In [1]: import numpy as np

In [2]: from numpy import linalg as LA

In [3]: np.set_printoptions(suppress=True, linewidth=160)

In [4]: W0 = np.loadtxt("arr.csv", delimiter=",")

In [5]: W0.round(2)
Out[5]: 
array([[0.25, 0.12, 0.12, 0.19, 0.12, 0.19],
       [0.23, 0.31, 0.08, 0.15, 0.08, 0.15],
       [0.27, 0.09, 0.18, 0.27, 0.  , 0.18],
       [0.11, 0.11, 0.  , 0.22, 0.33, 0.22],
       [0.  , 0.23, 0.23, 0.08, 0.31, 0.15],
       [0.27, 0.27, 0.  , 0.27, 0.09, 0.09]])

In [6]: blk = np.stack([W0, 4 * W0, W0[::-1]])

In [7]: np.round(LA.norm(blk, axis=(1, 2)), 2)
Out[7]: array([1.15, 4.59, 1.15])

In [8]: print(LA.matrix_rank(blk.reshape(3, -1)))
2

In [9]: print((blk @ W0.T).shape)
(3, 6, 6)

In [10]: np.round(LA.matrix_power(W0, 100), 2)
Out[10]: 
array([[0.18, 0.2 , 0.09, 0.19, 0.17, 0.17],
       [0.18, 0.2 , 0.09, 0.19, 0.17, 0.17],
       [0.18, 0.2 , 0.09, 0.19, 0.17, 0.17],
       [0.18, 0.2 , 0.09, 0.19, 0.17, 0.17],
       [0.18, 0.2 , 0.09, 0.19, 0.17, 0.17],
       [0.18, 0.2 , 0.09, 0.19, 0.17, 0.17]])

In [11]: p = np.eye(6)[5]

In [12]: for _ in range(5):
    ...:     p = p @ W0
    ...:     print(p.round(2))
    ...: 
[0.27 0.27 0.   0.27 0.09 0.09]
[0.19 0.19 0.08 0.19 0.18 0.18]
[0.18 0.2  0.09 0.19 0.17 0.16]
[0.18 0.2  0.09 0.19 0.17 0.17]
[0.18 0.2  0.09 0.19 0.17 0.17]

In [13]: M2 = W0 / LA.norm(W0, axis=1, keepdims=True)

In [14]: C2 = M2 @ M2.T

In [15]: print(np.argwhere(np.triu(np.abs(C2) > 0.95, 1)))
[]

In [16]: (C2 - 2 * np.eye(6)).round(6).argmax(axis=1)
Out[16]: array([2, 5, 0, 0, 3, 1])

In [17]: print(C2.round(2))
[[1.   0.9  0.94 0.81 0.68 0.88]
 [0.9  1.   0.81 0.7  0.68 0.94]
 [0.94 0.81 1.   0.62 0.49 0.82]
 [0.81 0.7  0.62 1.   0.77 0.72]
 [0.68 0.68 0.49 0.77 1.   0.54]
 [0.88 0.94 0.82 0.72 0.54 1.  ]]
